$ python -q
>>> import numpy as np
>>> import numpy.linalg as la
>>> np.set_printoptions(suppress=True, linewidth=140)
>>> rnd = lambda a: np.round(a, 1) + 0
>>> m1 = np.loadtxt("arr.csv", delimiter=",")
>>> rnd(m1)
array([[ 0.6, -0.3, -0.4],
       [-0.3,  0.7, -0.3],
       [-0.4, -0.3,  0.6]])
>>> rnd(m1 @ la.pinv(m1) @ m1)
array([[ 0.6, -0.3, -0.4],
       [-0.3,  0.7, -0.3],
       [-0.4, -0.3,  0.6]])
>>> la.lstsq(m1[:-1].T, m1[-1])[2]
np.int32(2)
>>> np.abs(np.diag(la.qr(m1)[1])) > 1e-9
array([ True,  True, False])
>>> rnd(np.trace(la.pinv(m1) @ m1))
np.float64(2.0)
>>> np.unique(m1.round(6), axis=0).shape
(3, 3)
>>> np.allclose(m1[:-1].T @ la.lstsq(m1[:-1].T, m1[-1])[0], m1[-1])
True
>>> vec = np.array([-2, -8, -8])
>>> rnd(np.trace(m1))
np.float64(2.0)
>>> rnd(m1 @ vec)
array([ 4.1, -2.9, -1.6])
>>> rnd(la.eigvalsh(2 * m1 - np.eye(3)))
array([-1.,  1.,  1.])
>>> rnd((vec - m1 @ vec) @ (m1 @ vec))
np.float64(0.0)
>>> rnd(np.eye(3) - m1)
array([[0.4, 0.3, 0.4],
       [0.3, 0.3, 0.3],
       [0.4, 0.3, 0.4]])
>>> rnd(la.det(2 * m1)), rnd(la.det(m1))
(np.float64(0.0), np.float64(0.0))
>>> rnd(np.poly(m1))
array([ 1., -2.,  1.,  0.])
>>> rnd(np.kron(np.eye(2, dtype=int), m1))
array([[ 0.6, -0.3, -0.4,  0. ,  0. ,  0. ],
       [-0.3,  0.7, -0.3,  0. ,  0. ,  0. ],
       [-0.4, -0.3,  0.6,  0. ,  0. ,  0. ],
       [ 0. ,  0. ,  0. ,  0.6, -0.3, -0.4],
       [ 0. ,  0. ,  0. , -0.3,  0.7, -0.3],
       [ 0. ,  0. ,  0. , -0.4, -0.3,  0.6]])
>>> O, _ = la.qr(np.array([[0.8, 0.5, 0.0], [0.0, -1.1, 0.0], [0.1, 1.1, 0.7]]))
>>> E = -1 * O
>>> rnd(E)
array([[ 1. ,  0.1,  0.1],
       [ 0. ,  0.7, -0.7],
       [ 0.1, -0.7, -0.7]])
>>> rnd(np.sort(np.abs(la.eigvals(E))))
array([1., 1., 1.])
>>> rnd(E @ E)
array([[ 1. ,  0.1,  0. ],
       [-0.1,  1. ,  0. ],
       [ 0. ,  0. ,  1. ]])
>>> rnd((E - E.T) / 2)
array([[0., 0., 0.],
       [0., 0., 0.],
       [0., 0., 0.]])
>>> rnd(la.matrix_power(E, 2))
array([[ 1. ,  0.1,  0. ],
       [-0.1,  1. ,  0. ],
       [ 0. ,  0. ,  1. ]])
>>> np.allclose(E, E.T)
False
>>> rnd(np.trace(E))
np.float64(1.0)
>>> rnd(np.abs(la.eigvals(E)).max())
np.float64(1.0)
>>> T = np.stack([E, -1 * E, E[::-1]])
>>> rnd(la.norm(T, axis=(1, 2)))
array([1.7, 1.7, 1.7])
>>> la.matrix_rank(T.reshape(3, -1))
np.int64(2)
>>> np.einsum("bij,cij->bc", T, T)
array([[ 3., -3.,  1.],
       [-3.,  3., -1.],
       [ 1., -1.,  3.]])
>>> T.shape
(3, 3, 3)
>>> rnd(T.sum(axis=0))
array([[ 0.1, -0.7, -0.7],
       [ 0. ,  0.7, -0.7],
       [ 1. ,  0.1,  0.1]])
>>> rnd(la.det(T))
array([-1.,  1.,  1.])
>>> vec = np.array([0, -5, -3])
>>> y = E @ vec
>>> rnd(y)
array([-0.7, -1.6,  5.6])
>>> rnd(la.solve(E, E[:, 0]))
array([1., 0., 0.])
>>> rnd(la.solve(E, y))
array([ 0., -5., -3.])
>>> vec = np.array([-2, 3, 2])
>>> rnd(la.det(E))
np.float64(-1.0)
>>> 3 - la.matrix_rank(E - np.eye(3), tol=1e-8)
np.int64(0)
>>> rnd(np.abs(la.eigvals(E)))
array([1., 1., 1.])
>>> rnd(np.sort(np.abs(np.degrees(np.angle(la.eigvals(E))))))
array([  2.6,   2.6, 180. ])
>>> rnd(E.T @ (E @ vec))
array([-2.,  3.,  2.])
>>> O = E.astype(float).copy()
>>> for j in range(3):
...     O[:, j] -= O[:, :j] @ (O[:, :j].T @ O[:, j])
...     O[:, j] /= la.norm(O[:, j])
... 
>>> rnd(O)
array([[ 1. ,  0.1,  0.1],
       [ 0. ,  0.7, -0.7],
       [ 0.1, -0.7, -0.7]])
>>> rnd(O.T @ O)
array([[1., 0., 0.],
       [0., 1., 0.],
       [0., 0., 1.]])
>>> J = np.load("w.npy")
>>> J
array([[-12,   7,   4],
       [-24,   2,   8],
       [ -6,   4,   2],
       [-27,   7,   9],
       [-21,   5,   7],
       [-21,   3,   7],
       [-27,   5,   9]])
>>> U, sv, Vh = la.svd(J)
>>> vecs = Vh[:(sv > 1e-8).sum()]
>>> rng = np.random.default_rng(1230)
>>> vec = J[1] + -2 * J[5] + rng.integers(2) * np.eye(3)[2]
>>> vec
array([18., -4., -6.])
>>> np.allclose(vecs.T @ vecs @ vec, vec)
True
>>> rnd(np.diag(vecs.T @ vecs))
array([0.9, 1. , 0.1])
>>> rk = la.matrix_rank(J)
>>> rk
np.int64(2)
>>> null = la.svd(J)[2][rk:].T
>>> np.allclose(J @ null, 0)
True
>>> [int(la.matrix_rank(np.delete(J, i, axis=0))) for i in range(7)]
[2, 2, 2, 2, 2, 2, 2]
>>> [int(la.matrix_rank(J[:i])) for i in range(1, len(J) + 1)]
[1, 2, 2, 2, 2, 2, 2]
>>> rnd(null[:, 0] / null[np.abs(null[:, 0]).round(6).argmax(), 0])
array([0.3, 0. , 1. ])
